In [1]: import numpy as np

In [2]: np.set_printoptions(suppress=True, linewidth=120)

In [3]: F = np.load("test5.npy")

In [4]: F.round(2)
Out[4]: 
array([[ 1.27, -2.  ,  3.54],
       [-1.14, -2.  , -1.28],
       [ 0.86, -2.  ,  2.72],
       [ 0.03, -2.  ,  1.07],
       [-0.85, -2.  , -0.7 ],
       [ 0.12, -2.  ,  1.25],
       [ 0.05, -2.  ,  1.09],
       [-0.26, -2.  ,  0.48],
       [ 1.07, -2.  ,  3.13],
       [ 0.46, -2.  ,  1.92],
       [-1.11, -2.  , -1.23],
       [ 0.46, -2.  ,  1.92],
       [-0.99, -2.  , -0.99],
       [ 1.88, -2.  ,  4.76],
       [ 0.84, -2.  ,  2.69],
       [-0.26, -2.  ,  0.47],
       [-0.84, -2.  , -0.68],
       [ 0.2 , -2.  ,  1.41],
       [-0.1 , -2.  ,  0.79]])

In [5]: # rank 2

In [6]: rank = np.linalg.matrix_rank(F)

In [7]: rank
Out[7]: np.int64(2)

In [8]: N = np.linalg.svd(F)[2][rank:].T

In [9]: N.shape
Out[9]: (3, 1)

In [10]: np.allclose(F[:-1].T @ np.linalg.lstsq(F[:-1].T, F[-1])[0], F[-1])
Out[10]: True

In [11]: np.linalg.lstsq(F[:-1].T, F[-1])[2]
Out[11]: np.int32(2)

In [12]: left, sv, Vh = np.linalg.svd(F)

In [13]: V = Vh[:(sv > 1e-8).sum()]

In [14]: rng = np.random.default_rng(378)

In [15]: x0 = F[9] + 4 * F[11] + rng.integers(2) * np.eye(3)[1]

In [16]: x0.round(2)
Out[16]: array([ 2.3 , -9.  ,  9.59])

In [17]: np.allclose(V.T @ V @ x0, x0)
Out[17]: False

In [18]: X = np.load("w.npy")

In [19]: X
Out[19]: 
array([[-1,  0],
       [ 0,  0]])

In [20]: round(np.linalg.norm(X, 2) / np.linalg.norm(X), 2)
Out[20]: np.float64(1.0)

In [21]: left, sv, Vh = np.linalg.svd(X)

In [22]: sv
Out[22]: array([1., 0.])

In [23]: np.argmax(sv[:-1] / (sv[1:] + 1e-6)) + 1
Out[23]: np.int64(1)

In [24]: other = left[:, :1] @ np.diag(sv[:1]) @ Vh[:1]

In [25]: round(float(np.linalg.norm(X - other) / np.linalg.norm(X)), 2)
Out[25]: 0.0

In [26]: np.round(np.linalg.norm(X - other, 2), 2), sv[1]
Out[26]: (np.float64(0.0), np.float64(0.0))

In [27]: np.linalg.matrix_rank(other)
Out[27]: np.int64(1)

In [28]: np.abs(X - other).max()
Out[28]: np.float64(0.0)

In [29]: np.round(X @ np.linalg.pinv(X) @ X, 2)
Out[29]: 
array([[-1.,  0.],
       [ 0.,  0.]])

In [30]: np.abs(np.diag(np.linalg.qr(X)[1])) > 1e-9
Out[30]: array([ True, False])

In [31]: np.unique(X.round(6), axis=0).shape
Out[31]: (2, 2)

In [32]: np.allclose(X[:-1].T @ np.linalg.lstsq(X[:-1].T, X[-1])[0], X[-1])
Out[32]: True

In [33]: left, sv, Vh = np.linalg.svd(X)

In [34]: V = Vh[:(sv > 1e-8).sum()]

In [35]: x0 = X[1] + 4 * X[0] + rng.integers(2) * np.eye(2)[1]

In [36]: x0
Out[36]: array([-4.,  1.])

In [37]: np.linalg.matrix_rank(np.vstack([X, x0]))
Out[37]: np.int64(2)

In [38]: round(np.linalg.norm(x0 - V.T @ V @ x0), 2)
Out[38]: np.float64(1.0)

In [39]: np.diag(V.T @ V)
Out[39]: array([1., 0.])

In [40]: J = np.load("block0.npy")

In [41]: J
Out[41]: 
array([[ 4.12,  5.09,  3.33],
       [ 4.73, 12.9 ,  6.94],
       [-0.83, -3.3 , -3.99],
       [ 0.95, -0.39, -1.39],
       [-0.5 ,  2.81, -1.28],
       [ 1.99,  5.4 ,  1.75],
       [-3.84, -5.78, -7.38],
       [ 0.09,  0.51, -1.72],
       [-2.88, -0.11, -4.35],
       [-4.32, -5.6 , -7.7 ],
       [ 5.29,  3.57,  3.66],
       [ 1.53,  4.84,  1.16],
       [ 3.61,  6.47,  3.47],
       [ 2.41,  3.07,  1.16],
       [-0.35,  1.63, -1.63],
       [ 0.27,  0.21, -1.7 ],
       [ 0.14, -2.73, -2.98],
       [-2.64, -1.12, -4.56],
       [ 1.67,  2.12,  0.18],
       [-0.58,  2.3 , -1.55],
       [-1.87,  4.21, -1.81],
       [ 3.  ,  1.22,  0.89]])

In [42]: proj = J @ np.linalg.solve(J.T @ J, J.T)

In [43]: np.round(np.linalg.eigvalsh(proj), 2) + 0
Out[43]: array([0., 0., 0., 0., 0., 0., 0., 0., 0., 0., 0., 0., 0., 0., 0., 0., 0., 0., 0., 1., 1., 1.])

In [44]: round(np.trace(proj), 2)
Out[44]: np.float64(3.0)

In [45]: np.round(proj @ J[:, 0], 2)
Out[45]: 
array([ 4.12,  4.73, -0.83,  0.95, -0.5 ,  1.99, -3.84,  0.09, -2.88, -4.32,  5.29,  1.53,  3.61,  2.41, -0.35,  0.27,
        0.14, -2.64,  1.67, -0.58, -1.87,  3.  ])

In [46]: C2 = np.cov(J, rowvar=False)

In [47]: np.round(np.linalg.eigvalsh(C2)[::-1], 2) + 0
Out[47]: array([34.8 ,  2.93,  0.  ])

In [48]: np.round(np.corrcoef(J.T), 2)
Out[48]: 
array([[1.  , 0.75, 0.95],
       [0.75, 1.  , 0.92],
       [0.95, 0.92, 1.  ]])

In [49]: np.round(np.polyfit(J[:, 1], J[:, 0], 1), 2)
Out[49]: array([ 0.48, -0.27])

In [50]: K = np.diag(np.array([9, 3, 9]))

In [51]: K
Out[51]: 
array([[9, 0, 0],
       [0, 3, 0],
       [0, 0, 9]])

In [52]: np.round(np.linalg.pinv(K), 2)
Out[52]: 
array([[0.11, 0.  , 0.  ],
       [0.  , 0.33, 0.  ],
       [0.  , 0.  , 0.11]])

In [53]: K.T @ K
Out[53]: 
array([[81,  0,  0],
       [ 0,  9,  0],
       [ 0,  0, 81]])

In [54]: K @ K.T
Out[54]: 
array([[81,  0,  0],
       [ 0,  9,  0],
       [ 0,  0, 81]])

In [55]: z = rng.permutation(3)

In [56]: z
Out[56]: array([0, 1, 2])

In [57]: other = K[z][:, z]

In [58]: np.round(np.linalg.det(other), 2), round(float(np.linalg.det(K[z])), 2)
Out[58]: (np.float64(243.0), 243.0)

In [59]: np.round(np.sort(np.abs(np.linalg.eigvals(other))), 2)
Out[59]: array([3., 9., 9.])

In [60]: other
Out[60]: 
array([[9, 0, 0],
       [0, 3, 0],
       [0, 0, 9]])

In [61]: th = np.radians(36)

In [62]: R = np.eye(3)

In [63]: R[0, 0] = R[1, 1] = np.cos(th)

In [64]: R[0, 1], R[1, 0] = -np.sin(th), np.sin(th)

In [65]: R.round(2)
Out[65]: 
array([[ 0.81, -0.59,  0.  ],
       [ 0.59,  0.81,  0.  ],
       [ 0.  ,  0.  ,  1.  ]])

In [66]: other = F @ R.T

In [67]: np.round(np.linalg.det(R), 2), round(float(np.trace(R)), 2)
Out[67]: (np.float64(1.0), 2.62)

In [68]: np.round(np.abs(other - F).max(axis=0), 2)
Out[68]: array([1.39, 1.49, 0.  ])

In [69]: np.round(np.linalg.svd(F, compute_uv=False), 2) + 0, np.round(np.linalg.svd(other, compute_uv=False), 2) + 0
Out[69]: (array([11.26,  6.43,  0.  ]), array([11.26,  6.43,  0.  ]))

In [70]: np.allclose(np.linalg.norm(F, axis=1), np.linalg.norm(other, axis=1))
Out[70]: True

In [71]: A = np.loadtxt("arr.csv", delimiter=",")

In [72]: A
Out[72]: 
array([[ 1.,  0.,  1.,  0.,  1.,  0.],
       [-2., -1., -2., -1., -2., -1.],
       [ 2., -1.,  2., -1.,  2., -1.],
       [ 1.,  0.,  1.,  0.,  1.,  0.],
       [-2., -1., -2., -1., -2., -1.],
       [ 2., -1.,  2., -1.,  2., -1.]])

In [73]: # columns 0 and 2 are equal

In [74]: np.round(A @ np.linalg.pinv(A) @ A, 2) + 0
Out[74]: 
array([[ 1.,  0.,  1.,  0.,  1.,  0.],
       [-2., -1., -2., -1., -2., -1.],
       [ 2., -1.,  2., -1.,  2., -1.],
       [ 1.,  0.,  1.,  0.,  1.,  0.],
       [-2., -1., -2., -1., -2., -1.],
       [ 2., -1.,  2., -1.,  2., -1.]])

In [75]: np.linalg.inv(A)
LinAlgError: Singular matrix


In [76]: cent = np.array([[0, 0, 2], [-2, 1, -1], [1, 0, -2]])

In [77]: data = (rng.random((23, 3)) < 0.25) @ cent

In [78]: data
Out[78]: 
array([[-1,  1, -1],
       [ 1,  0, -2],
       [ 0,  0,  2],
       [ 1,  0, -2],
       [ 0,  0,  0],
       [-1,  1, -3],
       [-2,  1, -1],
       [ 0,  0,  2],
       [ 0,  0,  0],
       [-2,  1,  1],
       [-2,  1, -1],
       [-2,  1, -1],
       [-2,  1, -1],
       [ 0,  0,  2],
       [ 0,  0,  0],
       [-2,  1, -1],
       [-2,  1, -1],
       [ 0,  0,  0],
       [ 1,  0, -2],
       [ 0,  0,  0],
       [ 0,  0,  0],
       [ 0,  0,  0],
       [ 0,  0,  0]])

In [79]: cen = data - data.mean(axis=0)

In [80]: V = np.linalg.svd(cen)[2][:2]

In [81]: other = cen - cen @ V.T @ V

In [82]: np.round(np.linalg.norm(other) / np.linalg.norm(cen), 2)
Out[82]: np.float64(0.07)

In [83]: np.linalg.norm(other, axis=1).round(6).argmax()
Out[83]: np.int64(0)

In [84]: np.round(np.cov(cen @ V.T, rowvar=False), 2) + 0
Out[84]: 
array([[1.83, 0.  ],
       [0.  , 1.28]])

In [85]: np.round(np.diag(V.T @ V), 2)
Out[85]: array([0.85, 0.16, 0.99])

In [86]: th = np.radians(90)

In [87]: R = np.eye(3)

In [88]: R[1, 1] = R[0, 0] = np.cos(th)

In [89]: R[1, 0], R[0, 1] = -np.sin(th), np.sin(th)

In [90]: R.round(2) + 0
Out[90]: 
array([[ 0.,  1.,  0.],
       [-1.,  0.,  0.],
       [ 0.,  0.,  1.]])

In [91]: other = data @ R.T

In [92]: round(np.linalg.det(R), 2), round(np.trace(R), 2)
Out[92]: (np.float64(1.0), np.float64(1.0))

In [93]: m1 = np.load("case13.npy")

In [94]: m1
Out[94]: 
array([[-2,  2,  1],
       [ 0, -2,  0],
       [-2,  0, -2],
       [ 0,  0,  0],
       [-2,  0, -2],
       [ 0,  0,  3],
       [-2,  2,  1],
       [-2,  0, -2],
       [ 0,  0,  0],
       [ 0,  0,  0],
       [ 0,  0,  0]])

In [95]: # row 4 repeats row 2

In [96]: W = np.array([[-3, -3], [0, 2], [-3, 2]])

In [97]: c = np.array([4, 3])

In [98]: H = np.maximum(m1 @ W + c, 0)

In [99]: np.round((H > 0).mean(axis=0), 2)
Out[99]: array([0.91, 0.91])

In [100]: H
Out[100]: 
array([[ 7, 15],
       [ 4,  0],
       [16,  5],
       [ 4,  3],
       [16,  5],
       [ 0,  9],
       [ 7, 15],
       [16,  5],
       [ 4,  3],
       [ 4,  3],
       [ 4,  3]])

In [101]: (H > 0).astype(int)
Out[101]: 
array([[1, 1],
       [1, 0],
       [1, 1],
       [1, 1],
       [1, 1],
       [0, 1],
       [1, 1],
       [1, 1],
       [1, 1],
       [1, 1],
       [1, 1]])

In [102]: np.linalg.matrix_rank(H)
Out[102]: np.int64(2)

In [103]: cent = np.array([[1, 2, 1], [1, 2, 0]])

In [104]: (H @ cent).round(6).argmax(axis=1)
Out[104]: array([1, 1, 1, 1, 1, 1, 1, 1, 1, 1, 1])

In [105]: W @ cent
Out[105]: 
array([[ -6, -12,  -3],
       [  2,   4,   0],
       [ -1,  -2,  -3]])

In [106]: other = m1[0, 0] * m1[1:] - np.outer(m1[1:, 0], m1[0])

In [107]: other
Out[107]: 
array([[ 0,  4,  0],
       [ 0,  4,  6],
       [ 0,  0,  0],
       [ 0,  4,  6],
       [ 0,  0, -6],
       [ 0,  0,  0],
       [ 0,  4,  6],
       [ 0,  0,  0],
       [ 0,  0,  0],
       [ 0,  0,  0]])

In [108]: np.flatnonzero(~other.round(6).any(axis=1))
Out[108]: array([2, 5, 7, 8, 9])

In [109]: m1[:, 0] / m1[0, 0]
Out[109]: array([ 1., -0.,  1., -0.,  1., -0.,  1.,  1., -0., -0., -0.])

In [110]: np.linalg.matrix_rank(other), np.linalg.matrix_rank(m1)
Out[110]: (np.int64(2), np.int64(3))

In [111]: left, sv, Vh = np.linalg.svd(other)

In [112]: V = Vh[:(sv > 1e-8).sum()]

In [113]: x0 = other[5] + 5 * other[4] + rng.integers(2) * np.eye(3)[2]

In [114]: x0
Out[114]: array([  0.,   0., -29.])

In [115]: round(float(np.linalg.norm(x0 - V.T @ V @ x0)), 2)
Out[115]: 0.0

In [116]: np.linalg.matrix_rank(np.vstack([other, x0]))
Out[116]: np.int64(2)

In [117]: np.diag(V.T @ V)
Out[117]: array([0., 1., 1.])

In [118]: mat = np.loadtxt("layer3.csv", delimiter=",")

In [119]: mat
Out[119]: 
array([[12.,  7.,  5., -6.],
       [12.,  7.,  5., -6.],
       [12.,  7.,  5., -6.]])

In [120]: Q, R = np.linalg.qr(J)

In [121]: np.round(abs(R[0, 0]), 2), round(float(np.linalg.norm(J[:, 0])), 2)
Out[121]: (np.float64(12.6), 12.6)

In [122]: np.round(Q @ R, 2)
Out[122]: 
array([[ 4.12,  5.09,  3.33],
       [ 4.73, 12.9 ,  6.94],
       [-0.83, -3.3 , -3.99],
       [ 0.95, -0.39, -1.39],
       [-0.5 ,  2.81, -1.28],
       [ 1.99,  5.4 ,  1.75],
       [-3.84, -5.78, -7.38],
       [ 0.09,  0.51, -1.72],
       [-2.88, -0.11, -4.35],
       [-4.32, -5.6 , -7.7 ],
       [ 5.29,  3.57,  3.66],
       [ 1.53,  4.84,  1.16],
       [ 3.61,  6.47,  3.47],
       [ 2.41,  3.07,  1.16],
       [-0.35,  1.63, -1.63],
       [ 0.27,  0.21, -1.7 ],
       [ 0.14, -2.73, -2.98],
       [-2.64, -1.12, -4.56],
       [ 1.67,  2.12,  0.18],
       [-0.58,  2.3 , -1.55],
       [-1.87,  4.21, -1.81],
       [ 3.  ,  1.22,  0.89]])

In [123]: Q.shape, R.shape
Out[123]: ((22, 3), (3, 3))
